>>> import numpy as np
>>> np.set_printoptions(suppress=True, linewidth=140)
>>> A = np.loadtxt("case9.csv", delimiter=",")
>>> A.round(3)
array([[-0.242, -0.15 ,  0.001, -0.828, -0.364,  0.316],
       [-0.581, -0.577,  0.209,  0.119, -0.092, -0.513],
       [ 0.581, -0.161, -0.078,  0.023, -0.698, -0.378],
       [ 0.339, -0.311, -0.336, -0.442,  0.581, -0.377],
       [ 0.387, -0.368,  0.785, -0.026,  0.179,  0.258],
       [ 0.048, -0.621, -0.471,  0.32 , -0.043,  0.534]])
>>> B = np.array([[-1, 3], [-1, 2], [-1, -2], [-1, 2], [0, -3], [2, -2]])
>>> np.round(B.T @ A.T, 3)
array([[ 1.851, -0.197, -1.12 , -0.003, -0.262,  1.792],
       [-2.224, -1.775,  4.471, -0.806, -2.248, -0.457]])
>>> np.round(np.einsum("ik,kj->ji", A, B), 3)
array([[ 1.851, -0.197, -1.12 , -0.003, -0.262,  1.792],
       [-2.224, -1.775,  4.471, -0.806, -2.248, -0.457]])
>>> np.vstack([A, B.T]).shape
(8, 6)
>>> np.round(np.einsum("ij->j", A), 3)
array([ 0.532, -2.189,  0.11 , -0.835, -0.437, -0.16 ])
>>> np.linalg.matrix_rank(np.vstack([A, B.T]))
np.int64(6)
>>> B @ A
Traceback (most recent call last):
  File "<python-input-10>", line 1, in <module>
    B @ A
    ~~^~~
ValueError: matmul: Input operand 1 has a mismatch in its core dimension 0, with gufunc signature (n?,k),(k,m?)->(n?,m?) (size 6 is different from 2)
>>> u = np.array([8, 2, 2])
>>> np.round(np.polyval(u, A[2]), 3)
array([5.859, 1.885, 1.893, 2.049, 4.505, 2.385])
>>> np.round(np.convolve(A[2], u), 3)
array([ 4.646, -0.127,  0.216, -0.297, -5.697, -4.372, -2.152, -0.755])
>>> np.round(np.cross(A[2, :3], A[4, :3]), 3)
array([-0.155, -0.486, -0.151])
>>> np.round(np.correlate(A[2], A[4], "full"), 3) + 0
array([ 0.15 ,  0.063, -0.064,  0.452, -0.514,  0.   , -0.066, -0.577, -0.031, -0.131, -0.146])
>>> u = np.array([-1, 2, -3, 0, -1, -2])
>>> B = A + np.outer(u, np.eye(6)[4])
>>> round(np.linalg.det(B) / np.linalg.det(A), 3), round(1 + np.linalg.solve(A, u)[4], 3)
(np.float64(3.182), np.float64(3.182))
>>> left, sv, Vh = np.linalg.svd(A, full_matrices=False)
>>> np.allclose(left * sv @ Vh, A)
True
>>> sv.round(3)
array([1., 1., 1., 1., 1., 1.])
>>> np.round(np.sqrt((sv ** 2).sum()), 3), round(float(np.linalg.norm(A)), 3)
(np.float64(2.449), 2.449)
>>> np.round(left.T @ A @ Vh.T, 3) + 0
array([[1., 0., 0., 0., 0., 0.],
       [0., 1., 0., 0., 0., 0.],
       [0., 0., 1., 0., 0., 0.],
       [0., 0., 0., 1., 0., 0.],
       [0., 0., 0., 0., 1., 0.],
       [0., 0., 0., 0., 0., 1.]])
>>> left.shape, sv.shape, Vh.shape
((6, 6), (6,), (6, 6))
>>> np.round(left.T @ left, 3) + 0
array([[1., 0., 0., 0., 0., 0.],
       [0., 1., 0., 0., 0., 0.],
       [0., 0., 1., 0., 0., 0.],
       [0., 0., 0., 1., 0., 0.],
       [0., 0., 0., 0., 1., 0.],
       [0., 0., 0., 0., 0., 1.]])
>>> B = np.array([[-2, -3], [-2, 1]])
>>> data = np.block([[np.zeros((2, 2)), B], [B.T, np.zeros((2, 2))]])
>>> data
array([[ 0.,  0., -2., -3.],
       [ 0.,  0., -2.,  1.],
       [-2., -2.,  0.,  0.],
       [-3.,  1.,  0.,  0.]])
>>> ev, vecs = np.linalg.eigh(data)
>>> x0 = np.array([1, 1, 0, 1])
>>> np.round(np.linalg.eigvalsh(data[1:, 1:]), 3)
array([-2.236,  0.   ,  2.236])
>>> np.abs(data).sum(axis=1).max(), round(np.abs(ev).max(), 3)
(np.float64(5.0), np.float64(3.623))
